% python3 -q
>>> import numpy as np
>>> np.set_printoptions(suppress=True, linewidth=140)
>>> mat = np.load("layer8.npy")
>>> mat.round(2)
array([[-1.82,  0.37,  3.07,  3.48],
       [-0.91, -2.04,  3.22, -3.1 ],
       [ 0.45, -4.54, -1.12,  1.7 ],
       [ 4.55,  0.19,  1.98,  0.6 ]])
>>> x0 = np.array([-1, -1, -2, -3])
>>> a = np.maximum(mat @ x0, 0)
>>> a.round(2)
array([0.  , 5.8 , 1.22, 0.  ])
>>> np.round(np.maximum(mat @ (3 * x0), 0), 2)
array([ 0.  , 17.41,  3.66,  0.  ])
>>> np.round(np.linalg.svd(mat, compute_uv=False), 2)
array([5., 5., 5., 5.])
>>> round(float(mat[:, 0] @ mat[:, 1]), 2)
0.0
>>> np.round(mat @ mat.T, 2) + 0
array([[25.,  0.,  0.,  0.],
       [ 0., 25.,  0.,  0.],
       [ 0.,  0., 25.,  0.],
       [ 0.,  0.,  0., 25.]])
>>> np.round((mat + mat.T) / 2, 2)
array([[-1.82, -0.27,  1.76,  4.01],
       [-0.27, -2.04, -0.66, -1.45],
       [ 1.76, -0.66, -1.12,  1.84],
       [ 4.01, -1.45,  1.84,  0.6 ]])
>>> np.round((mat - mat.T) / 2, 2)
array([[ 0.  ,  0.64,  1.31, -0.53],
       [-0.64,  0.  ,  3.88, -1.65],
       [-1.31, -3.88,  0.  , -0.14],
       [ 0.53,  1.65,  0.14,  0.  ]])
>>> np.allclose(mat, mat.T)
False
>>> np.allclose(mat @ mat.T, mat.T @ mat)
True
>>> np.round(np.sort(np.abs(np.linalg.eigvals(mat))), 2)
array([5., 5., 5., 5.])
>>> round(np.abs(np.linalg.eigvals(mat)).max(), 2)
np.float64(5.0)
>>> x0 = np.array([0, -2, 3, 1])
>>> np.round(mat @ np.eye(4)[2], 2)
array([ 3.07,  3.22, -1.12,  1.98])
>>> (mat @ x0).argmax()
np.int64(0)
>>> np.round(mat * x0, 2)
array([[-0.  , -0.74,  9.21,  3.48],
       [-0.  ,  4.08,  9.67, -3.1 ],
       [ 0.  ,  9.09, -3.35,  1.7 ],
       [ 0.  , -0.39,  5.95,  0.6 ]])
>>> Y = np.linalg.inv(mat)
>>> np.round(mat @ Y, 2) + 0
array([[1., 0., 0., 0.],
       [0., 1., 0., 0.],
       [0., 0., 1., 0.],
       [0., 0., 0., 1.]])
>>> np.allclose(Y, mat.T)
False
>>> Y.round(2)
array([[-0.07, -0.04,  0.02,  0.18],
       [ 0.01, -0.08, -0.18,  0.01],
       [ 0.12,  0.13, -0.04,  0.08],
       [ 0.14, -0.12,  0.07,  0.02]])
>>> np.round(np.linalg.cond(mat), 2)
np.float64(1.0)
>>> (np.abs(Y) > 1e-9).astype(int)
array([[1, 1, 1, 1],
       [1, 1, 1, 1],
       [1, 1, 1, 1],
       [1, 1, 1, 1]])
>>> feats = np.array([[-1.4, 0.5, 0.6], [-0.4, -0.8, 1.2]])
>>> rng = np.random.default_rng(453)
>>> feats[0] = feats[1] + 0.05 * rng.normal(size=3)
>>> feats.round(2)
array([[-0.33, -0.86,  1.15],
       [-0.4 , -0.8 ,  1.2 ]])
>>> Uu, sv, vt = np.linalg.svd(feats)
>>> sv.round(2)
array([2.1 , 0.07])
>>> Y = Uu[:, :1] @ np.diag(sv[:1]) @ vt[:1]
>>> np.round(np.abs(feats - Y).max(), 2)
np.float64(0.04)
>>> round(float(np.linalg.norm(feats - Y) / np.linalg.norm(feats)), 2)
0.03
>>> np.linalg.matrix_rank(Y)
np.int64(1)
>>> u = np.array([4, 1, 9, 8])
>>> g = np.array([3, 1, 0, 1])
>>> K = u[:, None] + g[None, :]
>>> K
array([[ 7,  5,  4,  5],
       [ 4,  2,  1,  2],
       [12, 10,  9, 10],
       [11,  9,  8,  9]])
>>> # columns 1 and 3 are equal
>>> np.linalg.matrix_power(K, 3)
array([[4462, 3380, 2839, 3380],
       [1786, 1352, 1135, 1352],
       [8922, 6760, 5679, 6760],
       [8030, 6084, 5111, 6084]])
>>> np.round(np.sort(np.abs(np.linalg.eigvals(K))), 2) + 0
array([ 0.,  0.,  1., 26.])
>>> K @ K
array([[172, 130, 109, 130],
       [ 70,  52,  43,  52],
       [342, 260, 219, 260],
       [308, 234, 197, 234]])
>>> np.round(np.abs(np.linalg.eigvals(K)).max(), 2)
np.float64(26.0)
>>> np.allclose(K @ K.T, K.T @ K)
False
>>> (K + K.T) / 2
array([[7. , 4.5, 8. , 8. ],
       [4.5, 2. , 5.5, 5.5],
       [8. , 5.5, 9. , 9. ],
       [8. , 5.5, 9. , 9. ]])
>>> np.trace(K)
np.int64(27)
>>> W = np.array([[0, 1], [1, 2], [0, 2], [3, 2]])
>>> beta = np.array([2, -5])
>>> hid = np.maximum(K @ W + beta, 0)
>>> np.linalg.matrix_rank(hid)
np.int64(2)
>>> (hid > 0).astype(int)
array([[1, 1],
       [1, 1],
       [1, 1],
       [1, 1]])
>>> hid
array([[22, 30],
       [10,  9],
       [42, 65],
       [38, 58]])
>>> basis = np.array([[4, 3], [2, 0]])
>>> W @ basis
array([[ 2,  0],
       [ 8,  3],
       [ 4,  0],
       [16,  9]])
>>> Uu, sv, vt = np.linalg.svd(K)
>>> vecs = vt[:(sv > 1e-8).sum()]
>>> x0 = K[2] + -1 * K[3] + rng.integers(2) * np.eye(4)[2]
>>> x0
array([1., 1., 2., 1.])
>>> np.linalg.matrix_rank(np.vstack([K, x0]))
np.int64(3)
>>> np.round(np.diag(vecs.T @ vecs), 2)
array([0.89, 0.26, 0.58, 0.26])
>>> np.round(vecs.T @ vecs, 2)
array([[ 0.89,  0.16, -0.21,  0.16],
       [ 0.16,  0.26,  0.32,  0.26],
       [-0.21,  0.32,  0.58,  0.32],
       [ 0.16,  0.26,  0.32,  0.26]])
>>> np.round(np.linalg.norm(x0 - vecs.T @ vecs @ x0), 2)
np.float64(0.65)
